$ python -q
>>> import numpy as np
>>> np.set_printoptions(precision=3, suppress=True, linewidth=120, legacy="1.25")
>>> mat = np.load("m.npy")
>>> print(mat)
[[-0.4  -0.24 -0.88]
 [ 0.18  0.16  0.38]
 [ 0.76  0.82  1.56]
 [ 0.71  0.53  1.53]]
>>> # rank 2
>>> left, sig, Vh = np.linalg.svd(mat)
>>> V = Vh[:(sig > 1e-8).sum()]
>>> rng = np.random.default_rng(446)
>>> x = mat[1] + -1 * mat[0] + rng.integers(2) * np.eye(3)[1]
>>> print(x)
[0.58 0.4  1.26]
>>> print(V.T @ V)
[[ 0.161  0.108  0.352]
 [ 0.108  0.986 -0.045]
 [ 0.352 -0.045  0.853]]
>>> print(np.diag(V.T @ V))
[0.161 0.986 0.853]
>>> print(np.allclose(V.T @ V @ x, x))
True
>>> r = np.linalg.matrix_rank(mat)
>>> print(r)
2
>>> N = np.linalg.svd(mat)[2][r:].T
>>> print([int(np.linalg.matrix_rank(mat[:i])) for i in range(1, len(mat) + 1)])
[1, 2, 2, 2]
>>> print([int(np.linalg.matrix_rank(mat[:, :j + 1])) for j in range(3)])
[1, 2, 2]
>>> left, sig, Vh = np.linalg.svd(mat, full_matrices=False)
>>> print(np.round(left.T @ left, 3) + 0)
[[1. 0. 0.]
 [0. 1. 0.]
 [0. 0. 1.]]
>>> print(left.shape, sig.shape, Vh.shape)
(4, 3) (3,) (3, 3)
>>> print(np.cumsum(sig ** 2) / np.sum(sig ** 2))
[0.994 1.    1.   ]
>>> print((sig > 1e-8).sum())
2
>>> print(np.round(left.T @ mat @ Vh.T, 3) + 0)
[[2.821 0.    0.   ]
 [0.    0.22  0.   ]
 [0.    0.    0.   ]]
>>> print(sig.round(3) + 0)
[2.821 0.22  0.   ]
>>> print(np.round(Vh @ Vh.T, 3) + 0)
[[1. 0. 0.]
 [0. 1. 0.]
 [0. 0. 1.]]
>>> print(np.abs(left[:, 0]).round(6).argmax())
2
>>> print(np.round(sig / sig[0], 3) + 0)
[1.    0.078 0.   ]
>>> u = np.array([3, 1])
>>> print(np.polyval(u, mat[0]))
[-0.2   0.28 -1.64]
>>> print(np.correlate(mat[0], mat[3], "full"))
[-0.612 -0.579 -1.758 -0.637 -0.625]
>>> print(np.convolve(mat[0], u))
[-1.2  -1.12 -2.88 -0.88]
>>> J = np.load("arr.npy")
>>> print(J)
[[ 16  11 -14]
 [ 11  24   2]
 [-14   2  23]]
>>> x = np.array([0, -1, -2])
>>> h = np.maximum(J @ x, 0)
>>> print(np.tanh(J @ x))
[ 1. -1. -1.]
>>> print(np.maximum(J @ (3 * x), 0))
[51  0  0]
>>> print(J * (h > 1e-9)[:, None])
[[ 16  11 -14]
 [  0   0   0]
 [  0   0   0]]
>>> print(J.T @ h)
[ 272  187 -238]
>>> print(mat.mean(axis=0))
[0.312 0.318 0.647]
>>> print(mat - mat[0])
[[0.   0.   0.  ]
 [0.58 0.4  1.26]
 [1.16 1.06 2.44]
 [1.11 0.77 2.41]]
>>> print(np.linalg.matrix_rank(mat))
2
>>> print(np.diff(mat, axis=0))
[[ 0.58  0.4   1.26]
 [ 0.58  0.66  1.18]
 [-0.05 -0.29 -0.03]]
>>> print(np.abs(mat).max())
1.56
>>> print(mat.sum(axis=1))
[-1.52  0.72  3.14  2.77]
>>> x = np.ones(3)
>>> for _ in range(6):
...     x = J @ x
...     x /= np.linalg.norm(x)
...     print(round(x @ J @ x, 3))
... 
28.058
29.734
31.725
33.578
34.943
35.787
>>> print(round(float(np.linalg.eigvalsh(J)[-1]), 3))
36.73
>>> print(x)
[ 0.623  0.678 -0.391]
>>> x = np.array([1, 2, 5])
>>> rhs = J @ x
>>> b, lr = np.zeros(3), 1 / np.linalg.norm(J, 2) ** 2
>>> for i in range(30):
...     b -= lr * J.T @ (J @ b - rhs)
...     if i % 10 == 0: print(i, round(np.linalg.norm(J @ b - rhs), 3))
... 
0 61.48
10 1.777
20 1.769
>>> print(round(np.linalg.cond(J), 3))
51.857
>>> print(b)
[-0.888  3.001  3.724]
>>> M2 = J / np.sqrt((J ** 2).mean(axis=1, keepdims=True))
>>> print(np.linalg.norm(M2, axis=1))
[1.732 1.732 1.732]
>>> print(J - J.mean(axis=1, keepdims=True))
[[ 11.667   6.667 -18.333]
 [ -1.333  11.667 -10.333]
 [-17.667  -1.667  19.333]]
>>> print(np.linalg.matrix_rank(M2) == np.linalg.matrix_rank(J))
True
>>> print(np.linalg.matrix_rank(J - J.mean(axis=1, keepdims=True)))
2
>>> M = np.loadtxt("sample2.csv", delimiter=",")
>>> print(M)
[[1.    0.    0.    0.   ]
 [0.    1.    0.    0.   ]
 [0.333 0.    0.667 0.   ]
 [0.    0.333 0.    0.667]]
>>> ev, V = np.linalg.eig(M)
>>> print(np.sort(np.linalg.eigvals(np.linalg.inv(M))))
[1.    1.    1.499 1.499]
>>> print(np.round(np.prod(ev), 3))
0.445
>>> E = np.diag(np.array([-1, 1, 0, 0, 0])) + -2 * np.eye(5, k=1) + -2 * np.eye(5, k=-1)
>>> print(E)
[[-1. -2.  0.  0.  0.]
 [-2.  1. -2.  0.  0.]
 [ 0. -2.  0. -2.  0.]
 [ 0.  0. -2.  0. -2.]
 [ 0.  0.  0. -2.  0.]]
>>> ev, V = np.linalg.eigh(E)
>>> print(np.round(V.T @ E @ V, 3) + 0)
[[-3.355  0.     0.     0.     0.   ]
 [ 0.    -2.148  0.     0.     0.   ]
 [ 0.     0.    -0.287  0.     0.   ]
 [ 0.     0.     0.     2.093  0.   ]
 [ 0.     0.     0.     0.     3.697]]
>>> print(ev)
[-3.355 -2.148 -0.287  2.093  3.697]
>>> print(np.round(V.T @ V, 3) + 0)
[[1. 0. 0. 0. 0.]
 [0. 1. 0. 0. 0.]
 [0. 0. 1. 0. 0.]
 [0. 0. 0. 1. 0.]
 [0. 0. 0. 0. 1.]]
>>> print(np.abs(V[:, -1]).round(6).argmax())
1
>>> print((ev > 1e-8).sum(), (ev < -1e-8).sum())
2 3
>>> print(ev.sum(), np.trace(E))
0.0 0.0
>>> print(np.unique(ev.round(6) + 0, return_counts=True)[1])
[1 1 1 1 1]
>>> print(np.linalg.eigvalsh(E @ E))
[ 0.082  4.38   4.613 11.257 13.668]
>>> hat = np.triu(np.array([[-2, -2, 1, -1, -2],
...     [3, 3, -3, 1, 1],
...     [-1, 0, -3, 2, 1],
...     [3, -2, 2, 0, -1],
...     [0, 0, 0, -3, 0]]), 1) + np.eye(5)
>>> M2 = hat @ E @ np.linalg.inv(hat)
>>> print(np.linalg.matrix_rank(M2))
5
>>> print(M2)
[[  3.   0.   3.  -1.   4.]
 [ -2.   3.   7. -15. -31.]
 [  0.  -2. -10.  18.  26.]
 [  0.   0.  -2.   6.   6.]
 [  0.   0.   0.  -2.  -2.]]
>>> print([round(float(x), 3) for x in np.linalg.svd(M2, compute_uv=False)[:3]])
[49.122, 7.225, 2.316]
>>> print(np.linalg.cond(M2) > 100)
True
>>> print(np.argsort(-np.linalg.norm(M2, axis=0).round(6), kind="stable")[:3])
[4 3 2]
>>> arr = np.load("run12.npy")
>>> print(arr)
[[ 0.5 -0.5 -0.2]
 [-0.6 -0.7  1.6]
 [ 1.8 -1.6  3.1]
 [-0.9  1.2 -0.5]]
>>> left, sig, Vh = np.linalg.svd(arr, full_matrices=False)
>>> print(np.allclose(left * sig @ Vh, arr))
True
>>> print(np.abs(left[:, 0]).round(6).argmax())
2
>>> print((sig > 1e-8).sum())
3
>>> print(np.round(np.sqrt((sig ** 2).sum()), 3), round(float(np.linalg.norm(arr)), 3))
4.675 4.675
>>> print(sig)
[4.351 1.539 0.751]
>>> print(np.round(left.T @ arr @ Vh.T, 3) + 0)
[[4.351 0.    0.   ]
 [0.    1.539 0.   ]
 [0.    0.    0.751]]
>>> print(np.round(left.T @ left, 3) + 0)
[[1. 0. 0.]
 [0. 1. 0.]
 [0. 0. 1.]]
